% python3 -q
>>> import numpy as np
>>> np.set_printoptions(precision=2, suppress=True, linewidth=100, legacy="1.25")
>>> basis = np.array([[-1, 1, -1], [1, -2, -1], [0, 0, 2]])
>>> rng = np.random.default_rng(47567)
>>> F = (rng.random((13, 3)) < 0.25) @ basis
>>> F
array([[ 0,  0,  0],
       [ 0,  0,  0],
       [-1,  1, -1],
       [ 1, -2, -1],
       [ 1, -2, -1],
       [ 0,  0,  0],
       [-1,  1,  1],
       [ 0,  0,  0],
       [ 0,  0,  0],
       [-1,  1, -1],
       [ 0,  0,  2],
       [ 0,  0,  2],
       [-1,  1, -1]])
>>> # rows 0 and 1 are equal
>>> basis = F[[6, 7]].astype(float)
>>> for _ in range(4):
...     labels = np.linalg.norm(F[:, None] - basis, axis=-1).argmin(axis=1)
...     basis = np.array([F[labels == j].mean(axis=0) for j in range(2)])
... 
>>> print(labels)
[1 1 1 1 1 1 0 1 1 1 0 0 1]
>>> np.bincount(labels)
array([ 3, 10])
>>> Uu, sig, Vh = np.linalg.svd(F, full_matrices=False)
>>> np.cumsum(sig ** 2) / np.sum(sig ** 2)
array([0.57, 0.99, 1.  ])
>>> np.round(Vh @ Vh.T, 2) + 0
array([[1., 0., 0.],
       [0., 1., 0.],
       [0., 0., 1.]])
>>> Uu.shape, sig.shape, Vh.shape
((13, 3), (3,), (3, 3))
>>> M = np.load("test3.npy")
>>> print(M)
[[-0.62 -6.08 -1.32]
 [ 0.73 -0.51 -0.19]
 [ 0.57 -3.66 -0.86]
 [-2.16  3.08  0.64]
 [-0.23 -3.25 -1.02]
 [ 1.59  3.11  0.9 ]
 [ 0.94  6.9   1.84]
 [-0.47 -2.12 -0.78]
 [ 0.72 -1.84 -0.65]
 [ 0.76 -0.31 -0.02]
 [ 0.19 -8.36 -2.13]
 [ 0.7   2.72  0.56]
 [ 0.98  2.62  0.27]
 [-2.29 -9.24 -2.59]
 [ 1.32  4.02  0.99]
 [ 1.38  0.15  0.09]
 [ 3.81  9.63  2.49]
 [-0.26 -2.64 -0.63]
 [-1.38 -5.98 -1.77]
 [-0.67 -1.51 -0.28]
 [-0.73 -1.55 -0.12]
 [-1.79 -3.99 -1.05]
 [-2.03 -7.24 -1.49]
 [-0.12 -0.58 -0.25]]
>>> Xs = (M - M.mean(axis=0)) / M.std(axis=0)
>>> np.argwhere(np.abs(Xs) > 2)
array([[16,  0],
       [16,  1],
       [16,  2]])
>>> Xs.std(axis=0)
array([1., 1., 1.])
>>> c = np.linalg.lstsq(np.delete(Xs, 2, axis=1), Xs[:, 2])[0]
>>> print(c)
[0.02 0.98]
>>> np.abs(c).argmax()
1
>>> print(round(1 - np.var(Xs[:, 2] - np.delete(Xs, 2, axis=1) @ c), 2))
0.98
